>>> import numpy as np
>>> import numpy.linalg as la
>>> np.set_printoptions(precision=2, suppress=True, linewidth=120, sign=" ")
>>> f = np.array([-2, 1, -1, 2, -2]) + 0.5
>>> A = np.outer(f, f) / (f @ f)
>>> A
array([[ 0.17, -0.17,  0.06, -0.28,  0.17],
       [-0.17,  0.17, -0.06,  0.28, -0.17],
       [ 0.06, -0.06,  0.02, -0.09,  0.06],
       [-0.28,  0.28, -0.09,  0.47, -0.28],
       [ 0.17, -0.17,  0.06, -0.28,  0.17]])
>>> # applying it twice changes nothing
>>> f = np.array([1, -3])
>>> np.convolve(A[1], f)
array([-0.17,  0.68, -0.57,  0.45, -1.02,  0.51])
>>> rk = la.matrix_rank(A)
>>> rk
np.int64(1)
>>> null = la.svd(A)[2][rk:].T
>>> null @ null.T
array([[ 0.83,  0.17, -0.06,  0.28, -0.17],
       [ 0.17,  0.83,  0.06, -0.28,  0.17],
       [-0.06,  0.06,  0.98,  0.09, -0.06],
       [ 0.28, -0.28,  0.09,  0.53,  0.28],
       [-0.17,  0.17, -0.06,  0.28,  0.83]])
>>> la.matrix_rank(A.T @ A), la.matrix_rank(A @ A.T)
(np.int64(1), np.int64(1))
>>> U, sigma, vt = la.svd(A)
>>> vecs = vt[:(sigma > 1e-8).sum()]
>>> rng = np.random.default_rng(455489)
>>> vec = A[3] + -3 * A[0] + rng.integers(2) * np.eye(5)[4]
>>> vec
array([-0.79,  0.79, -0.26,  1.32,  0.21])
>>> np.diag(vecs.T @ vecs)
array([ 0.17,  0.17,  0.02,  0.47,  0.17])
>>> la.cond(A) > 100
np.True_
>>> la.matrix_rank(A, rtol=0.1)
np.int64(1)
>>> np.round(la.norm(A, 2) / la.norm(A), 2)
np.float64(1.0)
>>> F = np.load("w.npy")
>>> F
array([[ 0,  0,  0,  0,  0],
       [ 0,  0,  1,  1,  0],
       [ 0,  1,  0,  1,  0],
       [ 0,  1,  1,  0,  0],
       [ 0,  0,  0,  0,  0]])
>>> rk = la.matrix_rank(F)
>>> rk
np.int64(3)
>>> null = la.svd(F)[2][rk:].T
>>> null.shape
(5, 2)
>>> [int(la.matrix_rank(np.delete(F, i, axis=0))) for i in range(5)]
[3, 2, 2, 2, 3]
>>> np.allclose(F @ null, 0)
True
>>> null @ null.T
array([[ 1.,  0.,  0.,  0.,  0.],
       [ 0.,  0.,  0.,  0.,  0.],
       [ 0.,  0.,  0.,  0.,  0.],
       [ 0.,  0.,  0.,  0.,  0.],
       [ 0.,  0.,  0.,  0.,  1.]])
>>> np.argwhere(np.triu(F))
array([[ 1,  2],
       [ 1,  3],
       [ 2,  3]])
>>> Lm = np.diag(F.sum(axis=1)) - F
>>> (la.eigvalsh(Lm) < 1e-8).sum()
np.int64(3)
>>> round(la.det(Lm[1:, 1:]))
0
>>> X = np.load("x.npy")
>>> X
array([[ 1, -1,  1],
       [ 1,  0,  0],
       [ 1,  1,  1],
       [ 1,  2,  4],
       [ 1,  3,  9]])
>>> B = X[0, 0] * X[1:] - np.outer(X[1:, 0], X[0])
>>> B
array([[ 0,  1, -1],
       [ 0,  2,  0],
       [ 0,  3,  3],
       [ 0,  4,  8]])
>>> np.flatnonzero(~B.round(6).any(axis=1))
array([], dtype=int64)
>>> P = X @ la.solve(X.T @ X, X.T)
>>> np.round(la.eigvalsh(P), 2) + 0
array([ 0.,  0.,  1.,  1.,  1.])
>>> np.round((np.eye(5) - P) @ X, 2) + 0
array([[ 0.,  0.,  0.],
       [ 0.,  0.,  0.],
       [ 0.,  0.,  0.],
       [ 0.,  0.,  0.],
       [ 0.,  0.,  0.]])
>>> np.diag(P)
array([ 0.89,  0.37,  0.49,  0.37,  0.89])
>>> U, sigma, vt = la.svd(X, full_matrices=False)
>>> np.round(vt @ vt.T, 2) + 0
array([[ 1.,  0.,  0.],
       [ 0.,  1.,  0.],
       [ 0.,  0.,  1.]])
>>> np.abs(vt[0])
array([ 0.14,  0.34,  0.93])
>>> sigma / sigma[0]
array([ 1.  ,  0.16,  0.13])
>>> np.cumsum(sigma ** 2) / np.sum(sigma ** 2)
array([ 0.96,  0.98,  1.  ])
>>> round(np.sqrt((sigma ** 2).sum()), 2), np.round(la.norm(X), 2)
(np.float64(10.91), np.float64(10.91))
>>> B = np.c_[X[:, :2] @ np.array([[1, 1], [2, 1]]), np.array([1, 1, 1, 3, 1])]
>>> B
array([[-1,  0,  1],
       [ 1,  1,  1],
       [ 3,  2,  1],
       [ 5,  3,  3],
       [ 7,  4,  1]])
>>> la.matrix_rank(B)
np.int64(3)
>>> np.round(la.norm(B - X @ la.lstsq(X, B)[0], axis=0), 2) + 0
array([ 0.  ,  0.  ,  1.59])
>>> la.matrix_rank(np.c_[X, B])
np.int64(4)
>>> K = np.load("layer12.npy")
>>> K
array([[ 0.,  0.,  1.,  0.,  4.],
       [ 0.,  0.,  3.,  5.,  1.],
       [ 1.,  3.,  0.,  0.,  0.],
       [ 0.,  5.,  0.,  0.,  0.],
       [ 4.,  1.,  0.,  0.,  0.]])
>>> # symmetric
>>> U, sigma, vt = la.svd(K)
>>> vecs = vt[:(sigma > 1e-8).sum()]
>>> vec = K[2] + 4 * K[0] + rng.integers(2) * np.eye(5)[2]
>>> vec
array([  1.,   3.,   5.,   0.,  16.])
>>> round(la.norm(vec - vecs.T @ vecs @ vec), 2)
np.float64(0.86)
>>> np.round(vecs.T @ vecs, 2) + 0
array([[ 1.  ,  0.  ,  0.  ,  0.  ,  0.  ],
       [ 0.  ,  1.  ,  0.  ,  0.  ,  0.  ],
       [ 0.  ,  0.  ,  0.27,  0.4 ,  0.18],
       [ 0.  ,  0.  ,  0.4 ,  0.78, -0.1 ],
       [ 0.  ,  0.  ,  0.18, -0.1 ,  0.95]])
>>> np.diag(vecs.T @ vecs)
array([ 1.  ,  1.  ,  0.27,  0.78,  0.95])
>>> la.matrix_rank(np.vstack([K, vec]))
np.int64(5)
>>> B = K + rng.integers(-2, 3, (5, 4)) @ rng.integers(-2, 3, (4, 5))
>>> B
array([[-4.,  1.,  6., -7.,  5.],
       [ 0.,  4.,  5.,  1.,  1.],
       [-1.,  3.,  3., -3.,  2.],
       [-4.,  2.,  4., -3.,  3.],
       [ 6.,  0., -1.,  1., -3.]])
>>> np.abs(B - K).sum(axis=1)
array([ 18.,  10.,  10.,  17.,   8.])
>>> data = np.load("case15.npy")
>>> data
array([[ 1.  ,  0.  ,  0.  ,  0.  ,  0.  ],
       [ 0.  ,  1.  ,  0.  ,  0.  ,  0.  ],
       [ 0.  ,  0.  ,  0.87,  0.  ,  0.5 ],
       [ 0.  ,  0.  ,  0.  ,  1.  ,  0.  ],
       [ 0.  ,  0.  , -0.5 ,  0.  ,  0.87]])
>>> data @ data
array([[ 1.  ,  0.  ,  0.  ,  0.  ,  0.  ],
       [ 0.  ,  1.  ,  0.  ,  0.  ,  0.  ],
       [ 0.  ,  0.  ,  0.5 ,  0.  ,  0.87],
       [ 0.  ,  0.  ,  0.  ,  1.  ,  0.  ],
       [ 0.  ,  0.  , -0.87,  0.  ,  0.5 ]])
>>> np.round(la.matrix_power(data, 3), 2) + 0
array([[ 1.,  0.,  0.,  0.,  0.],
       [ 0.,  1.,  0.,  0.,  0.],
       [ 0.,  0.,  0.,  0.,  1.],
       [ 0.,  0.,  0.,  1.,  0.],
       [ 0.,  0., -1.,  0.,  0.]])
>>> round(la.det(data), 2)
np.float64(1.0)
>>> (data + data.T) / 2
array([[ 1.  ,  0.  ,  0.  ,  0.  ,  0.  ],
       [ 0.  ,  1.  ,  0.  ,  0.  ,  0.  ],
       [ 0.  ,  0.  ,  0.87,  0.  ,  0.  ],
       [ 0.  ,  0.  ,  0.  ,  1.  ,  0.  ],
       [ 0.  ,  0.  ,  0.  ,  0.  ,  0.87]])
>>> np.allclose(data @ data.T, data.T @ data)
True
>>> np.allclose(data, data.T)
False
>>> round(np.trace(data), 2)
np.float64(4.73)
>>> idx = rng.integers(0, 2, 4)
>>> J = (idx[:, None] == idx) * -3 + np.eye(4)
>>> J
array([[-2., -3.,  0.,  0.],
       [-3., -2.,  0.,  0.],
       [ 0.,  0., -2., -3.],
       [ 0.,  0., -3., -2.]])
>>> # 2 groups of indices that never mix
>>> idx = rng.permutation(4)
>>> B = J[:, idx] * rng.choice([-1, 1], 4)
>>> B
array([[ 0., -3., -2.,  0.],
       [ 0., -2., -3.,  0.],
       [-2.,  0.,  0., -3.],
       [-3.,  0.,  0., -2.]])
>>> U, _, vt = la.svd(J.T @ B)
>>> idx
array([ 2,  1,  0,  3])
>>> np.round(U @ vt, 2) + 0
array([[ 0.,  0.,  1.,  0.],
       [ 0.,  1.,  0.,  0.],
       [ 1.,  0.,  0.,  0.],
       [ 0.,  0.,  0.,  1.]])
